$ python -q
>>> import numpy as np
>>> np.set_printoptions(precision=1, suppress=True, linewidth=120, legacy="1.25")
>>> def tidy(a):
...     return np.round(a, 1) + 0
... 
>>> m1 = np.load("data.npy")
>>> m1
array([[  3,   4,   5,   6,   7,   8,   9,  10,  11,  12,  13,  14,  15,  16],
       [ 17,  18,  19,  20,  21,  22,  23,  24,  25,  26,  27,  28,  29,  30],
       [ 31,  32,  33,  34,  35,  36,  37,  38,  39,  40,  41,  42,  43,  44],
       [ 45,  46,  47,  48,  49,  50,  51,  52,  53,  54,  55,  56,  57,  58],
       [ 59,  60,  61,  62,  63,  64,  65,  66,  67,  68,  69,  70,  71,  72],
       [ 73,  74,  75,  76,  77,  78,  79,  80,  81,  82,  83,  84,  85,  86],
       [ 87,  88,  89,  90,  91,  92,  93,  94,  95,  96,  97,  98,  99, 100],
       [101, 102, 103, 104, 105, 106, 107, 108, 109, 110, 111, 112, 113, 114],
       [115, 116, 117, 118, 119, 120, 121, 122, 123, 124, 125, 126, 127, 128],
       [129, 130, 131, 132, 133, 134, 135, 136, 137, 138, 139, 140, 141, 142]])
>>> W1 = np.array([[-2, -1, -2, -2, -2, -2],
...     [1, 2, 1, 1, 2, 1],
...     [-1, -2, 1, 2, 0, -1],
...     [2, -2, 1, 0, 1, -2],
...     [2, 0, -1, 2, -1, -1],
...     [1, -2, -2, -1, -1, 1],
...     [-2, 2, 1, 1, 1, -1],
...     [2, 2, -1, 2, -1, -2],
...     [0, 1, 0, -2, 1, 0],
...     [2, 0, 0, 2, 2, -2],
...     [1, 2, -2, 0, 0, 0],
...     [1, -2, -1, 0, 0, 1],
...     [1, 0, -1, 0, -2, 1],
...     [-2, 0, -2, 0, -2, 1]])
>>> coef = np.array([5, -9, 0, 0, 9, -3])
>>> hid = np.maximum(m1 @ W1 + coef, 0)
>>> hid
array([[ 68,   5,   0,  45,   0,   0],
       [152,   5,   0, 115,   0,   0],
       [236,   5,   0, 185,   0,   0],
       [320,   5,   0, 255,   0,   0],
       [404,   5,   0, 325,   0,   0],
       [488,   5,   0, 395,   0,   0],
       [572,   5,   0, 465,   0,   0],
       [656,   5,   0, 535,   0,   0],
       [740,   5,   0, 605,   0,   0],
       [824,   5,   0, 675,   0,   0]])
>>> np.linalg.matrix_rank(hid)
2
>>> (hid > 0).astype(int)
array([[1, 1, 0, 1, 0, 0],
       [1, 1, 0, 1, 0, 0],
       [1, 1, 0, 1, 0, 0],
       [1, 1, 0, 1, 0, 0],
       [1, 1, 0, 1, 0, 0],
       [1, 1, 0, 1, 0, 0],
       [1, 1, 0, 1, 0, 0],
       [1, 1, 0, 1, 0, 0],
       [1, 1, 0, 1, 0, 0],
       [1, 1, 0, 1, 0, 0]])
>>> (hid > 0).mean(axis=0)
array([1., 1., 0., 1., 0., 0.])
>>> C = np.array([[1, 7], [-9, -4], [-3, -1], [0, 7], [6, 5], [-4, 3]])
>>> print(hid @ C)
[[   23   771]
 [  107  1849]
 [  191  2927]
 [  275  4005]
 [  359  5083]
 [  443  6161]
 [  527  7239]
 [  611  8317]
 [  695  9395]
 [  779 10473]]
>>> W1 @ C
array([[  9, -38],
       [-12,  18],
       [ 18,  11],
       [ 31,  20],
       [  3,  21],
       [ 15,   8],
       [-13, -14],
       [-11,  10],
       [ -3, -13],
       [ 22,  32],
       [-11,   1],
       [ 18,  19],
       [-12,   1],
       [-12, -19]])
>>> T = np.stack([m1, -3 * m1, m1[::-1]])
>>> (T @ m1.T).shape
(3, 10, 10)
>>> tidy(np.linalg.norm(T, axis=(1, 2)))
array([ 982.1, 2946.3,  982.1])
>>> print(T.sum(axis=0))
[[ 123  122  121  120  119  118  117  116  115  114  113  112  111  110]
 [  81   80   79   78   77   76   75   74   73   72   71   70   69   68]
 [  39   38   37   36   35   34   33   32   31   30   29   28   27   26]
 [  -3   -4   -5   -6   -7   -8   -9  -10  -11  -12  -13  -14  -15  -16]
 [ -45  -46  -47  -48  -49  -50  -51  -52  -53  -54  -55  -56  -57  -58]
 [ -87  -88  -89  -90  -91  -92  -93  -94  -95  -96  -97  -98  -99 -100]
 [-129 -130 -131 -132 -133 -134 -135 -136 -137 -138 -139 -140 -141 -142]
 [-171 -172 -173 -174 -175 -176 -177 -178 -179 -180 -181 -182 -183 -184]
 [-213 -214 -215 -216 -217 -218 -219 -220 -221 -222 -223 -224 -225 -226]
 [-255 -256 -257 -258 -259 -260 -261 -262 -263 -264 -265 -266 -267 -268]]
>>> np.linalg.matrix_rank(T.reshape(3, -1))
2
>>> np.linalg.matrix_rank(T)
array([2, 2, 2])
>>> Uu, sigma, Vh = np.linalg.svd(m1)
>>> vecs = Vh[:(sigma > 1e-8).sum()]
>>> rng = np.random.default_rng(123)
>>> vec = m1[6] + 3 * m1[1] + rng.integers(2) * np.eye(14)[5]
>>> vec
array([138., 142., 146., 150., 154., 158., 162., 166., 170., 174., 178., 182., 186., 190.])
>>> tidy(np.diag(vecs.T @ vecs))
array([0.3, 0.2, 0.2, 0.1, 0.1, 0.1, 0.1, 0.1, 0.1, 0.1, 0.1, 0.2, 0.2, 0.3])
>>> J = np.load("sample6.npy")
>>> J
array([[0., 1., 1., 1., 1.],
       [1., 0., 1., 1., 1.],
       [1., 1., 0., 1., 1.],
       [1., 1., 1., 0., 1.],
       [1., 1., 1., 1., 0.]])
>>> print(tidy(np.trace(np.linalg.pinv(m1) @ m1)))
2.0
>>> print(np.abs(np.diag(np.linalg.qr(m1)[1])) > 1e-9)
[ True  True False False False False False False False False]
>>> np.unique(m1.round(6), axis=0).shape
(10, 14)
>>> T = np.stack([J, 3 * J, J[::-1]])
>>> T.shape
(3, 5, 5)
>>> (T @ J.T).shape
(3, 5, 5)
>>> tidy(np.linalg.det(T))
array([  4., 972.,   4.])
>>> print(np.linalg.matrix_rank(T.reshape(3, -1)))
2
>>> tidy(np.linalg.norm(T, axis=(1, 2)))
array([ 4.5, 13.4,  4.5])
